In [1]: import numpy as np

In [2]: np.set_printoptions(precision=2, suppress=True, linewidth=120, legacy="1.25")

In [3]: def rnd(a):
   ...:     return np.round(a, 2) + 0
   ...: 

In [4]: M = np.load("test6.npy")

In [5]: print(rnd(M))
[[ 0.95 -0.14  0.09  0.03  0.05  0.16  0.01 -0.14 -0.05 -0.16]
 [-0.14  0.65  0.25  0.08  0.14  0.41  0.03 -0.35 -0.14 -0.41]
 [ 0.09  0.25  0.83 -0.06 -0.09 -0.28 -0.02  0.25  0.09  0.28]
 [ 0.03  0.08 -0.06  0.98 -0.03 -0.09 -0.01  0.08  0.03  0.09]
 [ 0.05  0.14 -0.09 -0.03  0.95 -0.16 -0.01  0.14  0.05  0.16]
 [ 0.16  0.41 -0.28 -0.09 -0.16  0.53 -0.03  0.41  0.16  0.47]
 [ 0.01  0.03 -0.02 -0.01 -0.01 -0.03  1.    0.03  0.01  0.03]
 [-0.14 -0.35  0.25  0.08  0.14  0.41  0.03  0.65 -0.14 -0.41]
 [-0.05 -0.14  0.09  0.03  0.05  0.16  0.01 -0.14  0.95 -0.16]
 [-0.16 -0.41  0.28  0.09  0.16  0.47  0.03 -0.41 -0.16  0.53]]

In [6]: x0 = np.array([-1, -2, -2, -4, -3, 3, 4, -5, 1, 2])

In [7]: print(rnd(M.T @ (M @ x0)))
[-1. -2. -2. -4. -3.  3.  4. -5.  1.  2.]

In [8]: print(rnd(np.linalg.det(M)))
-1.0

In [9]: K = np.array([[-3, 3, -1, -3, 2, 1, -3],
   ...:     [3, -3, 3, -1, -3, 2, 1],
   ...:     [-1, 3, -3, 3, -1, -3, 2],
   ...:     [-3, -1, 3, -3, 3, -1, -3],
   ...:     [2, -3, -1, 3, -3, 3, -1],
   ...:     [1, 2, -3, -1, 3, -3, 3],
   ...:     [-3, 1, 2, -3, -1, 3, -3]])

In [10]: # symmetric, so the eigenvalues are real

In [11]: q, evecs = np.linalg.qr(K[:, :6])[0], np.linalg.qr(K[:, 6:])[0]

In [12]: s = np.linalg.svd(q.T @ evecs, compute_uv=False)

In [13]: print(rnd(s))
[0.99]

In [14]: print(rnd(np.linalg.norm(q @ q.T - evecs @ evecs.T, 2)))
1.0

In [15]: print(rnd(np.degrees(np.arccos(s.clip(0, 1)))))
[7.85]

In [16]: x0 = np.array([2, 3, 1, 1, 2, 1, 0])

In [17]: rhs = K @ x0

In [18]: b, lr = np.zeros(7), 1 / np.linalg.norm(K, 2) ** 2

In [19]: for i in range(3):
    ...:     b -= lr * K.T @ (K @ b - rhs)
    ...:     if i % 1 == 0: print(i, round(np.linalg.norm(K @ b - rhs), 2))
    ...: 
0 5.05
1 4.64
2 4.32

In [20]: print(rnd(b))
[ 0.    0.63 -0.55 -0.17  0.47 -0.37  0.36]

In [21]: print(rnd(np.linalg.cond(K)))
20.42

In [22]: print(rnd(np.linalg.norm(K, "nuc")))
35.93

In [23]: print(K[6] @ K[0])
29

In [24]: print(rnd(np.linalg.norm(K, 1)), rnd(np.linalg.norm(K, np.inf)))
17.0 17.0

In [25]: print(rnd(np.linalg.norm(K[6], 1)), rnd(np.linalg.norm(K[6], np.inf)))
16.0 3.0

In [26]: print(rnd(np.linalg.norm(K, 2)))
11.12

In [27]: print(rnd(np.linalg.norm(K[6] - K[0])))
5.1

In [28]: print(rnd(np.linalg.norm(K, axis=1)))
[6.48 6.48 6.48 6.86 6.48 6.48 6.48]

In [29]: x0 = np.array([-4, -2, 2, 5, 2, -4, 3, -1, -4, 4])

In [30]: h1 = np.maximum(M @ x0, 0)

In [31]: print(rnd(np.tanh(M @ x0)))
[-1.   -0.95  0.96  1.    0.96 -1.    0.99 -0.7  -1.    1.  ]

In [32]: print(rnd(np.maximum(M @ (3 * x0), 0)))
[ 0.    0.    5.72 14.91  5.84  0.    8.97  0.    0.   12.47]

In [33]: print(np.flatnonzero(h1 > 1e-9))
[2 3 4 6 9]

In [34]: print(rnd(np.maximum(M @ x0, 0) - np.maximum(-M @ x0, 0)))
[-3.95 -1.86  1.91  4.97  1.95 -4.16  2.99 -0.86 -3.95  4.16]

In [35]: print(rnd(M.T @ h1))
[-0.18 -0.48  2.24  5.08  2.13  0.55  3.03 -0.48 -0.18  3.6 ]

In [36]: A = np.load("layer14.npy")

In [37]: print(A)
[[ 2.  4.  0.  0.]
 [ 4.  1.  4.  0.]
 [ 0.  4. -1.  4.]
 [ 0.  0.  4. -1.]]

In [38]: # symmetric, so the eigenvalues are real

In [39]: out = np.linalg.inv(A)

In [40]: print(rnd(np.linalg.cond(A)))
3.51

In [41]: print(rnd(np.linalg.slogdet(A)[0]))
1.0

In [42]: print((np.abs(out) > 1e-9).astype(int))
[[1 1 1 1]
 [1 1 1 1]
 [1 1 1 1]
 [1 1 1 1]]

In [43]: print(rnd(np.linalg.inv(out)))
[[ 2.  4.  0.  0.]
 [ 4.  1.  4.  0.]
 [ 0.  4. -1.  4.]
 [ 0.  0.  4. -1.]]

In [44]: print(rnd(A @ out))
[[1. 0. 0. 0.]
 [0. 1. 0. 0.]
 [0. 0. 1. 0.]
 [0. 0. 0. 1.]]

In [45]: print(np.allclose(out, A.T))
False

In [46]: W0 = np.load("sample16.npy")

In [47]: print(W0)
[[4 1 4 2 2 0 1 2 2]
 [1 2 3 1 1 3 0 3 3]
 [4 3 4 4 1 1 1 3 4]
 [2 1 4 0 2 4 3 4 4]
 [2 1 1 2 2 2 1 3 2]
 [0 3 1 4 2 2 3 2 0]
 [1 0 1 3 1 3 2 2 3]
 [2 3 3 4 3 2 2 0 2]
 [2 3 4 4 2 0 3 2 0]]

In [48]: # equal to its transpose

In [49]: out = W0[0, 0] * W0[1:] - np.outer(W0[1:, 0], W0[0])

In [50]: print(out)
[[ 0  7  8  2  2 12 -1 10 10]
 [ 0  8  0  8 -4  4  0  4  8]
 [ 0  2  8 -4  4 16 10 12 12]
 [ 0  2 -4  4  4  8  2  8  4]
 [ 0 12  4 16  8  8 12  8  0]
 [ 0 -1  0 10  2 12  7  6 10]
 [ 0 10  4 12  8  8  6 -4  4]
 [ 0 10  8 12  4  0 10  4 -4]]

In [51]: print(np.flatnonzero(~out.round(6).any(axis=1)))
[]

In [52]: print(np.linalg.matrix_rank(out), np.linalg.matrix_rank(W0))
8 9

In [53]: print(W0[:, 0] / W0[0, 0])
[1.   0.25 1.   0.5  0.5  0.   0.25 0.5  0.5 ]

In [54]: mat = np.loadtxt("x.csv", delimiter=",")

In [55]: print(mat)
[[ 5.1 -1.   2.   0.   3.   5.  -2.   2.   0.  -5. ]
 [ 5.  -4.9  0.  -3.   0.   1.  -3.   1.  -2.   3. ]
 [ 4.   5.   5.1 -5.   1.  -3.   4.  -4.   0.  -3. ]
 [ 0.   0.  -1.  -0.9  2.  -3.  -2.  -4.  -5.  -1. ]
 [ 0.   4.  -5.   1.   1.1  3.  -2.  -4.  -1.   1. ]
 [ 0.  -5.  -2.  -4.  -4.   2.1 -1.   4.  -3.   4. ]
 [-3.   2.  -4.   2.   5.  -1.  -1.9  4.   3.   1. ]
 [-2.  -2.  -1.  -3.  -2.   2.  -5.  -1.9 -1.   4. ]
 [ 3.   5.  -4.   0.   2.   2.  -2.   1.   3.1  5. ]
 [ 5.  -1.   2.   0.   3.   5.  -2.   2.   0.  -4.9]]

In [56]: Uu, s, vt = np.linalg.svd(mat)

In [57]: print(rnd(s))
[15.9  14.69 13.55 10.88  8.57  6.36  4.39  3.8   1.07  0.05]

In [58]: out = Uu[:, :9] @ np.diag(s[:9]) @ vt[:9]

In [59]: print(rnd(np.linalg.norm(mat - out, 2)), rnd(s[9]))
0.05 0.05

In [60]: print(np.linalg.matrix_rank(mat, rtol=0.05))
9

In [61]: print(rnd(np.linalg.norm(mat - out) / np.linalg.norm(mat)))
0.0

In [62]: x0 = np.array([2, 3, 1, 2, 0, 1, 2, 3, 3, 2])

In [63]: print(rnd(mat @ x0))
[  6.2 -12.7   5.1 -38.8  -5.  -13.9  18.2 -25.7  37.3   6.2]

In [64]: print((mat @ x0).argmax())
8

In [65]: print(rnd(mat @ (2 * x0)))
[ 12.4 -25.4  10.2 -77.6 -10.  -27.8  36.4 -51.4  74.6  12.4]

In [66]: print(np.linalg.norm(mat @ x0) <= np.linalg.norm(mat, 2) * np.linalg.norm(x0) + 1e-9)
True

In [67]: print(rnd((mat * x0).sum(axis=1)))
[  6.2 -12.7   5.1 -38.8  -5.  -13.9  18.2 -25.7  37.3   6.2]

In [68]: print(np.sign((mat @ x0).round(6)))
[ 1. -1.  1. -1. -1. -1.  1. -1.  1.  1.]

In [69]: rng = np.random.default_rng(69)

In [70]: lab = rng.permutation(10)

In [71]: out = mat[:, lab] * rng.choice([-1, 1], 10)

In [72]: print(out)
[[ 0.  -5.   5.1 -5.  -1.  -3.   2.  -2.   0.   2. ]
 [-2.   3.   5.  -1.  -4.9 -0.   1.  -3.  -3.   0. ]
 [ 0.  -3.   4.   3.   5.  -1.  -4.   4.  -5.   5.1]
 [-5.  -1.   0.   3.   0.  -2.  -4.  -2.  -0.9 -1. ]
 [-1.   1.   0.  -3.   4.  -1.1 -4.  -2.   1.  -5. ]
 [-3.   4.   0.  -2.1 -5.   4.   4.  -1.  -4.  -2. ]
 [ 3.   1.  -3.   1.   2.  -5.   4.  -1.9  2.  -4. ]
 [-1.   4.  -2.  -2.  -2.   2.  -1.9 -5.  -3.  -1. ]
 [ 3.1  5.   3.  -2.   5.  -2.   1.  -2.   0.  -4. ]
 [ 0.  -4.9  5.  -5.  -1.  -3.   2.  -2.   0.   2. ]]

In [73]: Uu, _, vt = np.linalg.svd(mat.T @ out)

In [74]: print(rnd(Uu @ vt))
[[ 0.  0.  1.  0.  0.  0.  0.  0.  0.  0.]
 [ 0.  0.  0.  0.  1.  0.  0.  0.  0.  0.]
 [ 0.  0.  0.  0.  0.  0.  0.  0.  0.  1.]
 [ 0.  0.  0.  0.  0.  0.  0.  0.  1.  0.]
 [ 0.  0.  0.  0.  0. -1.  0.  0.  0.  0.]
 [ 0.  0.  0. -1.  0.  0.  0.  0.  0.  0.]
 [ 0.  0.  0.  0.  0.  0.  0.  1.  0.  0.]
 [ 0.  0.  0.  0.  0.  0.  1.  0.  0.  0.]
 [ 1.  0.  0.  0.  0.  0.  0.  0.  0.  0.]
 [ 0.  1.  0.  0.  0.  0.  0.  0.  0.  0.]]

In [75]: E = np.load("data.npy")

In [76]: print(E)
[[-1.34  0.28  0.37  4.6  -0.07  6.97]
 [ 2.43 -0.48  4.88  1.79  0.57  1.02]
 [ 4.17  1.48  5.71  1.97  0.16  0.26]
 [-2.79  3.36  4.56  3.09 -0.85  5.72]
 [-3.93  0.54  5.69  2.09 -1.74  4.71]
 [-2.72  0.37  0.06  2.1   2.88  5.22]
 [ 2.77  0.36  4.83  1.67 -0.11  0.83]
 [ 4.15 -0.61  3.83  1.79  0.3   0.09]
 [ 1.54  1.12  4.61  1.82 -0.58  2.21]
 [-3.52  3.2   4.67  2.17 -1.29  5.57]
 [-2.22  3.24  2.48  2.33 -1.34  4.27]
 [-2.61  4.42  4.78  2.59 -0.04  3.04]
 [-3.46  4.01  2.86  1.53  0.13  6.84]
 [-3.07  1.45  1.57  2.49 -0.71  6.03]
 [ 2.22 -1.02  4.84  3.22  0.73  0.96]
 [-4.9   3.54  3.31  1.77  1.03  4.66]
 [-4.73  2.65  5.74  2.13 -0.09  5.13]
 [ 1.86 -0.69  3.7   2.42 -0.47  0.6 ]
 [-5.15  2.68  4.79  0.67 -0.79  6.42]
 [ 1.14  0.19  4.49  1.94  0.26  2.4 ]
 [ 2.67  1.34  4.17  1.06  1.    1.4 ]
 [-4.35  2.91  4.82  2.91  0.62  4.41]
 [-2.28  0.28  2.14  2.83 -0.39  4.76]]

In [77]: cen = E - E.mean(axis=0)

In [78]: Uu, s, vt = np.linalg.svd(cen, full_matrices=False)

In [79]: print(rnd(cen.mean(axis=0)))
[0. 0. 0. 0. 0. 0.]

In [80]: print(np.linalg.matrix_rank(cen))
6

In [81]: print(rnd(s))
[18.68  8.58  5.05  4.44  3.2   2.66]

In [82]: print(rnd(s ** 2 / (s ** 2).sum()))
[0.72 0.15 0.05 0.04 0.02 0.01]

In [83]: print((np.sign(Uu[:, 0]) == np.sign(Uu[0, 0])).astype(int))
[1 0 0 1 1 1 0 0 0 1 1 1 1 1 0 1 1 0 1 0 0 1 1]

In [84]: print(np.searchsorted(np.cumsum(s ** 2) / (s ** 2).sum(), 0.9) + 1)
3

In [85]: out = E + rng.integers(-2, 3, (23, 2)) @ rng.integers(-2, 3, (2, 6))

In [86]: print(rnd(out))
[[ 1.66  2.28 -3.63  4.6   1.93  5.97]
 [ 6.43  3.52 -1.12  1.79  4.57 -0.98]
 [ 4.17  3.48  4.71  1.97  2.16 -0.74]
 [-5.79 -0.64  9.56  3.09 -4.85  7.72]
 [-1.93  4.54  1.69  2.09  2.26  2.71]
 [ 1.28  4.37 -5.94  2.1   6.88  3.22]
 [ 3.77  2.36  2.83  1.67  1.89 -0.17]
 [ 6.15  1.39  0.83  1.79  2.3  -0.91]
 [-0.46 -2.88  8.61  1.82 -4.58  4.21]
 [-6.52 -0.8   9.67  2.17 -5.29  7.57]
 [-1.22  3.24  1.48  2.33 -1.34  4.27]
 [ 1.39  8.42 -1.22  2.59  3.96  1.04]
 [-2.46  6.01  0.86  1.53  2.13  5.84]
 [-3.07  5.45 -0.43  2.49  3.29  4.03]
 [ 2.22 -3.02  5.84  3.22 -1.27  1.96]
 [-5.9   3.54  4.31  1.77  1.03  4.66]
 [-7.73  0.65  9.74  2.13 -2.09  6.13]
 [ 0.86 -0.69  4.7   2.42 -0.47  0.6 ]
 [-3.15  6.68  0.79  0.67  3.21  4.42]
 [ 3.14  0.19  2.49  1.94  0.26  2.4 ]
 [ 5.67  3.34  0.17  1.06  3.    0.4 ]
 [-1.35  6.91 -0.18  2.91  4.62  2.41]
 [-3.28  0.28  3.14  2.83 -0.39  4.76]]

In [87]: print(rnd(out - E))
[[ 3.  2. -4.  0.  2. -1.]
 [ 4.  4. -6.  0.  4. -2.]
 [ 0.  2. -1.  0.  2. -1.]
 [-3. -4.  5.  0. -4.  2.]
 [ 2.  4. -4.  0.  4. -2.]
 [ 4.  4. -6.  0.  4. -2.]
 [ 1.  2. -2.  0.  2. -1.]
 [ 2.  2. -3.  0.  2. -1.]
 [-2. -4.  4.  0. -4.  2.]
 [-3. -4.  5.  0. -4.  2.]
 [ 1.  0. -1.  0.  0.  0.]
 [ 4.  4. -6.  0.  4. -2.]
 [ 1.  2. -2.  0.  2. -1.]
 [ 0.  4. -2.  0.  4. -2.]
 [ 0. -2.  1.  0. -2.  1.]
 [-1.  0.  1.  0.  0.  0.]
 [-3. -2.  4.  0. -2.  1.]
 [-1.  0.  1.  0.  0.  0.]
 [ 2.  4. -4.  0.  4. -2.]
 [ 2.  0. -2.  0.  0.  0.]
 [ 3.  2. -4.  0.  2. -1.]
 [ 3.  4. -5.  0.  4. -2.]
 [-1.  0.  1.  0.  0.  0.]]

In [88]: arr = np.loadtxt("mat.csv", delimiter=",")

In [89]: print(arr)
[[ 0.47  0.5   0.44  1.   -0.98 -0.99 -0.98 -0.99  0.91]
 [-0.99 -0.96 -0.81  0.85 -0.89 -0.92  0.2   0.58  0.83]
 [ 0.34  0.49 -0.28  0.27  0.85 -0.24 -0.56  0.54 -0.85]
 [-0.79 -0.92 -0.46 -0.99  0.68  0.96  0.99  0.98 -0.82]
 [-0.33 -0.53  0.03  0.61 -0.89 -0.7  -0.17 -0.71  0.53]
 [ 0.39 -0.99 -0.75 -1.    0.99  0.94  1.    1.   -1.  ]
 [ 0.83  0.06  0.89  0.47 -1.   -0.4  -0.21 -1.    0.95]
 [ 0.52  0.19 -0.29 -0.35  0.88 -0.04 -0.15  0.65 -0.98]
 [ 0.96  0.94  0.5  -0.99  1.    1.    0.77  0.94 -0.97]
 [ 0.73 -0.14  0.41 -1.    0.82  0.98  0.97  0.77 -0.93]
 [-0.66 -0.43 -0.45 -0.1   0.35 -0.01  0.3   0.72 -0.08]
 [ 1.    1.    0.97 -0.99  0.98  1.    0.49 -0.52 -0.16]]

In [90]: out = np.c_[arr[:, :4] @ np.array([[-1, -3, 1, -3], [5, -4, 4, 3], [3, 5, 3, -3], [-1, 0, -4, -5]]), np.array([0, 2, -1, 2, 0, 1, -1, -1, -2, 2, 3, -1])]

In [91]: print(rnd(out))
[[  2.35  -1.21  -0.21  -6.23   0.  ]
 [ -7.09   2.76 -10.66  -1.73   2.  ]
 [  1.    -4.38   0.38  -0.06  -1.  ]
 [ -4.2    3.75  -1.89   5.94   2.  ]
 [ -2.84   3.26  -4.8   -3.74   0.  ]
 [ -6.59  -0.96  -1.82   3.11   1.  ]
 [  1.67   1.72   1.86  -7.33  -1.  ]
 [ -0.09  -3.77   1.81   1.63  -1.  ]
 [  6.23  -4.14  10.18   3.39  -2.  ]
 [  0.8    0.42   5.4    1.16   2.  ]
 [ -2.74   1.45  -3.33   2.54   3.  ]
 [  7.9   -2.15  11.87   2.04  -1.  ]]

In [92]: print(rnd(np.linalg.lstsq(arr, out[:, 0])[0]))
[-1.  5.  3. -1.  0.  0.  0.  0.  0.]

In [93]: print(rnd(np.linalg.norm(np.linalg.qr(arr)[0].T @ out, axis=0) ** 2 / ((out ** 2).sum(axis=0) + 1e-12)))
[1.   1.   1.   1.   0.84]

In [94]: print(np.linalg.matrix_rank(out))
5

In [95]: m1 = np.load("dump.npy")

In [96]: print(m1)
[[-1.7 -0.3  0.2  1.2  1.1  0.4  0.7]
 [ 0.2  0.3 -1.2  0.   0.3 -0.5  2.1]
 [-0.1  0.4  0.5  1.3  0.7 -1.4 -1.6]
 [ 2.  -1.4  0.5 -0.6  1.3  0.5 -0.5]
 [ 0.  -0.5  1.1 -2.1 -1.4 -0.3 -0.1]
 [-0.1  0.7  1.4  0.8  0.4 -0.5  0.5]
 [ 1.5 -1.4 -0.5 -0.3 -2.   0.7  0.3]
 [-0.5 -1.3 -2.2 -0.3  0.5  0.6  0.7]
 [ 2.   0.9  0.2 -0.6 -1.3 -0.8 -0.4]
 [-0.4  2.1 -0.3  0.6 -0.7  0.7 -1.3]
 [-0.7  0.6 -0.6  1.3  0.1 -0.1 -1.2]
 [-0.1  0.7 -0.1  0.6 -1.2  1.3  0.5]
 [ 0.4  1.9 -0.4  0.1 -0.4  0.4  0.2]
 [ 0.8  1.2  0.1 -0.9 -0.3  0.3  1. ]
 [ 1.8  0.4  0.9  0.9  0.1 -1.5 -1. ]
 [ 0.2  1.   0.3 -0.8  0.9  0.5 -1.5]
 [-1.2  1.3  1.   0.1 -0.2 -0.1  0.1]
 [ 0.3 -0.6  0.3  1.8  0.9 -1.8  2.1]
 [-0.7 -0.3 -2.6 -0.4 -1.2 -0.5 -0.7]
 [-0.8 -0.6 -0.9  1.6  0.7  0.5  0.4]
 [-0.4  0.   1.5 -0.4  1.7 -0.3  0.1]
 [ 1.2  0.8 -0.1 -0.9  0.2 -0.8 -1.2]
 [-1.1 -0.3  1.1 -0.9  0.8 -1.9 -0.7]
 [ 0.  -1.3 -0.5  0.   0.  -0.4  0.1]
 [ 0.   1.7  0.6 -0.2  0.3 -1.5  0.5]
 [-0.2  2.7  0.  -0.6  0.1 -2.   0.7]
 [ 1.5  0.7 -1.1  2.1 -0.3 -0.7 -1. ]]

In [97]: cen = m1 - m1.mean(axis=0)

In [98]: evecs = np.linalg.svd(cen)[2][:6]

In [99]: out = cen - cen @ evecs.T @ evecs

In [100]: print(rnd(np.linalg.norm(out) / np.linalg.norm(cen)))
0.24

In [101]: print(rnd(out.std(axis=0)))
[0.19 0.17 0.25 0.17 0.44 0.13 0.03]

In [102]: print(rnd(np.diag(evecs.T @ evecs)))
[0.9  0.92 0.83 0.92 0.47 0.96 1.  ]

In [103]: print(rnd(np.cov(cen @ evecs.T, rowvar=False)))
[[1.54 0.   0.   0.   0.   0.  ]
 [0.   1.37 0.   0.   0.   0.  ]
 [0.   0.   1.1  0.   0.   0.  ]
 [0.   0.   0.   0.95 0.   0.  ]
 [0.   0.   0.   0.   0.83 0.  ]
 [0.   0.   0.   0.   0.   0.58]]
